% python3 -q
>>> import numpy as np
>>> import numpy.linalg as la
>>> np.set_printoptions(suppress=True, linewidth=120)
>>> def rd(a):
...     return np.round(a, 3) + 0
... 
>>> X = np.loadtxt("block6.csv", delimiter=",")
>>> X
array([[ 1.742, -2.488,  0.743, -1.267,  0.948, -1.056, -0.056,  1.801],
       [ 2.109,  0.111, -1.995, -2.682,  1.851,  3.828,  3.685,  0.352],
       [-2.411,  3.509, -0.369,  2.243, -0.301, -3.558,  0.366, -0.002],
       [-1.158, -0.194, -2.494,  0.664, -0.21 , -0.581,  0.235, -0.931],
       [ 0.201, -0.037, -1.937, -0.009, -3.215, -2.546,  0.871, -1.552],
       [ 2.28 ,  2.524, -3.546, -1.321, -1.19 ,  0.604, -0.099, -0.289],
       [-0.964, -2.803,  1.028,  1.658,  0.484, -0.904,  1.059,  0.044],
       [-2.854, -4.615,  0.85 , -1.129,  3.508,  1.132,  0.267, -0.43 ],
       [-0.937,  2.864,  0.757,  0.005,  0.73 ,  0.281,  0.23 ,  0.866],
       [ 0.181, -0.201,  0.127,  1.303, -1.192,  6.395,  0.139,  0.267],
       [-2.678,  1.202,  0.663, -0.967,  1.688,  5.1  , -3.966, -0.714],
       [ 0.888, -4.888, -0.728,  2.62 , -1.979,  5.613, -0.827, -2.129],
       [-1.129,  4.426, -1.36 ,  0.   ,  0.994, -0.68 ,  0.546, -1.208],
       [-0.647,  1.291,  4.388, -3.076,  3.509, -0.088, -2.503, -1.955],
       [ 1.756,  1.063,  0.404, -0.917, -2.107, -5.224, -1.294,  0.894],
       [ 0.177,  0.026,  0.467,  1.349, -0.368,  3.716,  0.939, -2.859],
       [ 1.169,  1.904,  2.934,  2.099, -0.684, -0.371,  2.483,  1.518],
       [ 0.523, -2.114,  0.195, -0.23 , -4.569, -1.582,  2.997, -1.032],
       [-0.416,  4.618, -1.87 ,  2.23 ,  0.844, -1.824,  3.094,  0.953],
       [ 0.844,  2.595, -0.366, -1.442, -3.41 ,  0.319,  2.353,  0.402],
       [ 4.117,  0.143, -0.684, -1.465,  0.81 , -0.804, -1.085, -1.11 ],
       [ 1.247, -1.09 ,  1.198, -0.175, -0.791,  1.172,  2.311,  1.005],
       [ 0.987, -2.973,  0.054, -0.262, -0.321,  1.095,  1.098,  1.166],
       [ 0.576, -0.47 , -1.65 ,  1.653, -1.242,  0.206, -1.51 ,  2.424],
       [ 1.406, -2.541,  1.478, -1.245, -0.654,  2.57 , -1.376, -0.106],
       [ 5.189,  0.097,  1.424,  1.994,  2.96 ,  0.907, -2.605,  0.501],
       [-0.681, -2.134,  5.704,  0.993,  3.179,  2.589, -0.351,  0.244],
       [ 2.623,  2.009, -3.89 , -1.307, -0.391, -0.009,  0.461, -0.871],
       [-0.084,  0.698,  0.761, -3.058, -1.264,  0.286,  1.845, -0.408],
       [-3.782, -4.043, -1.062, -0.902,  0.043, -0.962, -1.974, -0.211],
       [ 0.632, -2.214, -1.289,  3.994, -3.299, -0.306, -0.881, -1.59 ],
       [ 1.983, -6.111,  0.672,  0.493,  0.508,  0.272,  1.017, -1.769],
       [ 4.165, -3.136,  0.313,  0.748, -1.351, -2.123, -0.047, -0.825],
       [ 2.247,  5.002,  1.377,  0.125,  0.427,  0.261,  1.88 , -0.738]])
>>> C2 = np.cov(X, rowvar=False)
>>> rd(np.corrcoef(X[:, 0], X[:, 2])[0, 1])
np.float64(-0.077)
>>> rd(np.median(X, axis=0))
array([ 0.604, -0.006,  0.254, -0.004, -0.311,  0.233,  0.251, -0.25 ])
